>>> import numpy as np
>>> np.set_printoptions(precision=2, suppress=True, linewidth=140)
>>> m1 = np.array([[7.0, 4.0, 4.0, -2.0, 2.0],
...     [4.0, 7.0, 4.0, -2.0, 2.0],
...     [4.0, 4.0, 7.0, -2.0, 2.0],
...     [-2.0, -2.0, -2.0, 4.0, -1.0],
...     [2.0, 2.0, 2.0, -1.0, 4.0]])
>>> q, Rm = np.linalg.qr(m1)
>>> q.shape, Rm.shape
((5, 5), (5, 5))
>>> other = np.array([[1, 1, 1], [0, 0, -2], [0, -1, 0]])
>>> arr = other - other.T
>>> arr
array([[ 0,  1,  1],
       [-1,  0, -1],
       [-1,  1,  0]])
>>> # skew, so no eigenvalue has a real part
>>> hat = np.triu(np.array([[-1, 0, 2, 2, 1],
...     [2, 0, 1, -2, 2],
...     [1, 2, 0, 0, 0],
...     [1, 0, 1, -1, 1],
...     [0, 0, 0, 2, 2]]), 1) + np.eye(5)
>>> other = hat @ m1 @ np.linalg.inv(hat)
>>> print(np.poly(other))
[    1.   -29.   258. -1026.  1917. -1377.]
>>> other
array([[ 13.,  10., -20.,  -5., -20.],
       [ 16.,  19., -32.,  -8., -32.],
       [  4.,   4.,  -5.,  -2.,  -8.],
       [  0.,   0.,   0.,   3.,   0.],
       [  2.,   2.,  -4.,  -1.,  -1.]])
>>> np.trace(other), np.trace(m1)
(np.float64(29.0), np.float64(29.0))
>>> x = np.array([2, 0, 0])
>>> np.round(np.linalg.svd(arr, compute_uv=False), 2) + 0
array([1.73, 1.73, 0.  ])
>>> x @ arr @ x
np.int64(0)
>>> q = np.linalg.solve(np.eye(3) - arr, np.eye(3) + arr)
>>> round(float(np.linalg.det(q)), 2)
1.0
>>> U, sig, Vt = np.linalg.svd(arr)
>>> print(sig.round(2) + 0)
[1.73 1.73 0.  ]
>>> np.argmax(sig[:-1] / (sig[1:] + 1e-6)) + 1
np.int64(2)
>>> other = U[:, :2] @ np.diag(sig[:2]) @ Vt[:2]
>>> np.round(np.linalg.norm(arr - other) / np.linalg.norm(arr), 2)
np.float64(0.0)
>>> np.round(np.linalg.norm(arr - other, 2), 2), round(sig[2], 2)
(np.float64(0.0), np.float64(0.0))
>>> rng = np.random.default_rng(637227)
>>> idx = rng.permutation(3)
>>> idx
array([0, 2, 1])
>>> other = arr[idx][:, idx]
>>> print(round(float(np.linalg.det(other)), 2), round(np.linalg.det(arr[idx]), 2))
0.0 0.0
>>> F = np.load("w.npy")
>>> F
array([[0, 0, 0, 0, 0],
       [0, 1, 0, 0, 0],
       [1, 1, 2, 0, 0],
       [3, 1, 3, 2, 0],
       [0, 3, 0, 2, 2]])
>>> U, sig, Vt = np.linalg.svd(F)
>>> sig.round(2) + 0
array([5.64, 3.66, 1.27, 0.47, 0.  ])
>>> np.argmax(sig[:-1] / (sig[1:] + 1e-6)) + 1
np.int64(4)
>>> other = U[:, :4] @ np.diag(sig[:4]) @ Vt[:4]
>>> np.linalg.matrix_rank(F, rtol=0.05)
np.int64(4)
>>> np.linalg.matrix_rank(other)
np.int64(4)
>>> idx = rng.permutation(5)
>>> idx
array([4, 2, 3, 1, 0])
>>> other = F[idx][:, idx]
>>> np.trace(other)
np.int64(7)
>>> round(np.linalg.det(other), 2), round(np.linalg.det(F[idx]), 2)
(np.float64(0.0), np.float64(0.0))
>>> print(np.allclose(other, F))
False
>>> np.prod(np.diag(F)), round(np.linalg.det(F), 2)
(np.int64(0), np.float64(0.0))
>>> print([int(np.linalg.matrix_rank(np.linalg.matrix_power(F, p))) for p in range(1, 6)])
[4, 4, 4, 4, 4]
>>> print(np.sort(np.linalg.eigvals(F)))
[0. 1. 2. 2. 2.]
>>> F @ F
array([[ 0,  0,  0,  0,  0],
       [ 0,  1,  0,  0,  0],
       [ 2,  3,  4,  0,  0],
       [ 9,  6, 12,  4,  0],
       [ 6, 11,  6,  8,  4]])
>>> np.poly(F)
array([  1.,  -7.,  18., -20.,   8.,   0.])
>>> K = np.load("arr.npy")
>>> K
array([[0, 1, 0, 0, 2, 1, 1],
       [0, 0, 3, 0, 1, 2, 3],
       [0, 0, 1, 3, 0, 1, 2],
       [0, 0, 0, 3, 2, 3, 1],
       [0, 0, 0, 0, 2, 2, 1],
       [0, 0, 0, 0, 0, 0, 1],
       [0, 0, 0, 0, 0, 0, 3]])
>>> # null space of dimension 1
>>> def softmax(z):
...     e = np.exp(z - z.max(axis=-1, keepdims=True))
...     return e / e.sum(axis=-1, keepdims=True)
... 
>>> softmax(K).sum(axis=1)
array([1., 1., 1., 1., 1., 1., 1.])
>>> np.round(softmax(10 * K[3]), 2) + 0
array([0. , 0. , 0. , 0.5, 0. , 0.5, 0. ])
>>> S = K @ K.T / np.sqrt(7)
>>> print(np.round(softmax(S)[3] @ K, 2) + 0)
[0.   0.   0.06 2.93 1.93 2.91 1.05]
>>> r = np.linalg.matrix_rank(K)
>>> r
np.int64(6)
>>> N = np.linalg.svd(K)[2][r:].T
>>> [int(np.linalg.matrix_rank(np.delete(K, i, axis=0))) for i in range(7)]
[5, 5, 5, 5, 5, 6, 6]
>>> K @ N
array([[0.],
       [0.],
       [0.],
       [0.],
       [0.],
       [0.],
       [0.]])
>>> print([int(np.linalg.matrix_rank(K[:, :j + 1])) for j in range(7)])
[0, 1, 2, 3, 4, 5, 6]
>>> np.allclose(K @ N, 0)
True
>>> N @ N.T
array([[1., 0., 0., 0., 0., 0., 0.],
       [0., 0., 0., 0., 0., 0., 0.],
       [0., 0., 0., 0., 0., 0., 0.],
       [0., 0., 0., 0., 0., 0., 0.],
       [0., 0., 0., 0., 0., 0., 0.],
       [0., 0., 0., 0., 0., 0., 0.],
       [0., 0., 0., 0., 0., 0., 0.]])
>>> U, sig, Vt = np.linalg.svd(K)
>>> vecs = Vt[:(sig > 1e-8).sum()]
>>> x = K[2] + -2 * K[6] + rng.integers(2) * np.eye(7)[4]
>>> x
array([ 0.,  0.,  1.,  3.,  0.,  1., -4.])
>>> round(float(np.linalg.norm(x - vecs.T @ vecs @ x)), 2)
0.0
>>> np.linalg.matrix_rank(np.vstack([K, x]))
np.int64(6)
>>> np.diag(vecs.T @ vecs)
array([0., 1., 1., 1., 1., 1., 1.])
>>> q, _ = np.linalg.qr(np.array([[-0.8, -1.7, -0.7, 1.5, -0.6],
...     [0.7, -0.1, -1.5, -2.7, -0.3],
...     [-1.3, -0.3, -2.1, 0.0, -0.9],
...     [0.7, 0.8, -0.7, 0.2, 1.7],
...     [1.5, 2.1, -0.9, 0.0, -0.2]]))
>>> data = q[:, :3]
>>> data
array([[-0.34, -0.55, -0.32],
       [ 0.3 , -0.46, -0.63],
       [-0.55,  0.57, -0.6 ],
       [ 0.3 ,  0.07, -0.25],
       [ 0.64,  0.38, -0.28]])
>>> print(softmax(data).sum(axis=1))
[1. 1. 1. 1. 1.]
>>> softmax(data[2])
array([0.2 , 0.61, 0.19])
>>> softmax(data[2] + 5)
array([0.2 , 0.61, 0.19])
>>> S = data @ data.T / np.sqrt(3)
>>> softmax(S + np.triu(np.full(S.shape, -np.inf), 1))
array([[1.  , 0.  , 0.  , 0.  , 0.  ],
       [0.45, 0.55, 0.  , 0.  , 0.  ],
       [0.27, 0.26, 0.47, 0.  , 0.  ],
       [0.23, 0.27, 0.24, 0.26, 0.  ],
       [0.15, 0.2 , 0.18, 0.21, 0.26]])
>>> softmax(S).round(6).argmax(axis=1)
array([0, 1, 2, 4, 4])
>>> other = np.array([[0, 1, 2, 2], [2, 2, 2, 1], [2, 1, 2, 0], [0, 1, 0, 2]])
>>> X = np.tril(other)
>>> X
array([[0, 0, 0, 0],
       [2, 2, 0, 0],
       [2, 1, 2, 0],
       [0, 1, 0, 2]])
>>> round(np.linalg.norm(arr, 2), 2)
np.float64(1.73)
>>> np.linalg.norm(arr, axis=0)
array([1.41, 1.41, 1.41])
>>> round(np.linalg.norm(arr) ** 2 / np.linalg.norm(arr, 2) ** 2, 2)
np.float64(2.0)
